In [1]: import numpy as np

In [2]: from numpy import linalg as LA

In [3]: np.set_printoptions(precision=2, suppress=True, linewidth=200, floatmode="fixed")

In [4]: tidy = lambda a: np.round(a, 2) + 0

In [5]: m1 = np.loadtxt("dump.csv", delimiter=",")

In [6]: m1
Out[6]: 
array([[ -0.30,  -0.50, -10.00],
       [  0.80,  -0.30, -40.00],
       [  0.70,  -2.30, -26.00],
       [ -0.10,   1.40, -34.00],
       [ -0.40,  -0.80, -30.00],
       [  0.30,   1.90,   2.00],
       [ -1.30,  -0.50, -16.00],
       [ -1.90,   0.60,   4.00],
       [ -0.30,  -0.70,  18.00]])

In [7]: [round(float(x), 2) for x in LA.svd(m1, compute_uv=False)[:3]]
Out[7]: [70.94, 3.54, 2.57]

In [8]: np.argsort(-LA.norm(m1, axis=0).round(6), kind="stable")[:3]
Out[8]: array([2, 1, 0])

In [9]: out = m1 / np.sqrt((m1 ** 2).mean(axis=1, keepdims=True))

In [10]: LA.matrix_rank(out) == LA.matrix_rank(m1)
Out[10]: np.True_

In [11]: tidy(out[0])
Out[11]: array([-0.05, -0.09, -1.73])

In [12]: def softmax(z):
    ...:     e = np.exp(z - z.max(axis=-1, keepdims=True))
    ...:     return e / e.sum(axis=-1, keepdims=True)
    ...: 

In [13]: tidy(softmax(10 * m1[3]))
Out[13]: array([0.00, 1.00, 0.00])

In [14]: S = m1 @ m1.T / np.sqrt(3)

In [15]: tidy(softmax(S))
Out[15]: 
array([[0.00, 1.00, 0.00, 0.00, 0.00, 0.00, 0.00, 0.00, 0.00],
       [0.00, 1.00, 0.00, 0.00, 0.00, 0.00, 0.00, 0.00, 0.00],
       [0.00, 1.00, 0.00, 0.00, 0.00, 0.00, 0.00, 0.00, 0.00],
       [0.00, 1.00, 0.00, 0.00, 0.00, 0.00, 0.00, 0.00, 0.00],
       [0.00, 1.00, 0.00, 0.00, 0.00, 0.00, 0.00, 0.00, 0.00],
       [0.00, 0.00, 0.00, 0.00, 0.00, 0.00, 0.00, 0.00, 1.00],
       [0.00, 1.00, 0.00, 0.00, 0.00, 0.00, 0.00, 0.00, 0.00],
       [0.00, 0.00, 0.00, 0.00, 0.00, 0.00, 0.00, 0.00, 1.00],
       [0.00, 0.00, 0.00, 0.00, 0.00, 0.00, 0.00, 0.00, 1.00]])

In [16]: tidy(softmax(S + np.triu(np.full(S.shape, -np.inf), 1)))
Out[16]: 
array([[1.00, 0.00, 0.00, 0.00, 0.00, 0.00, 0.00, 0.00, 0.00],
       [0.00, 1.00, 0.00, 0.00, 0.00, 0.00, 0.00, 0.00, 0.00],
       [0.00, 1.00, 0.00, 0.00, 0.00, 0.00, 0.00, 0.00, 0.00],
       [0.00, 1.00, 0.00, 0.00, 0.00, 0.00, 0.00, 0.00, 0.00],
       [0.00, 1.00, 0.00, 0.00, 0.00, 0.00, 0.00, 0.00, 0.00],
       [0.00, 0.00, 0.00, 0.00, 0.00, 1.00, 0.00, 0.00, 0.00],
       [0.00, 1.00, 0.00, 0.00, 0.00, 0.00, 0.00, 0.00, 0.00],
       [0.00, 0.00, 0.00, 0.00, 0.00, 0.00, 0.00, 1.00, 0.00],
       [0.00, 0.00, 0.00, 0.00, 0.00, 0.00, 0.00, 0.00, 1.00]])

In [17]: hat = m1 @ LA.solve(m1.T @ m1, m1.T)

In [18]: tidy(LA.eigvalsh(hat))
Out[18]: array([0.00, 0.00, 0.00, 0.00, 0.00, 0.00, 1.00, 1.00, 1.00])

In [19]: tidy(np.trace(hat))
Out[19]: np.float64(3.0)

In [20]: feats = np.array([[0, 0, 1, 1], [0, 0, 0, 0], [1, 0, 0, 0], [1, 0, 0, 0]])

In [21]: (LA.matrix_power((feats != 0) + (feats.T != 0) + np.eye(4), 4) > 0).astype(int)
Out[21]: 
array([[1, 0, 1, 1],
       [0, 1, 0, 0],
       [1, 0, 1, 1],
       [1, 0, 1, 1]])

In [22]: (feats != 0).astype(int)
Out[22]: 
array([[0, 0, 1, 1],
       [0, 0, 0, 0],
       [1, 0, 0, 0],
       [1, 0, 0, 0]])

In [23]: np.flatnonzero(LA.matrix_power((feats != 0) + (feats.T != 0) + np.eye(4), 4)[1])
Out[23]: array([1])

In [24]: rng = np.random.default_rng(138421)

In [25]: out = feats + rng.integers(-2, 3, (4, 2)) @ rng.integers(-2, 3, (2, 4))

In [26]: out
Out[26]: 
array([[ 4,  0,  3,  1],
       [-2,  0, -1,  0],
       [ 1,  0,  0,  0],
       [ 6,  1,  3, -2]])

In [27]: np.abs(out - feats).sum(axis=1)
Out[27]: array([ 6,  3,  0, 11])

In [28]: tidy(LA.svd(out - feats, compute_uv=False))
Out[28]: array([7.87, 1.45, 0.00, 0.00])

In [29]: out - feats
Out[29]: 
array([[ 4,  0,  2,  0],
       [-2,  0, -1,  0],
       [ 0,  0,  0,  0],
       [ 5,  1,  3, -2]])
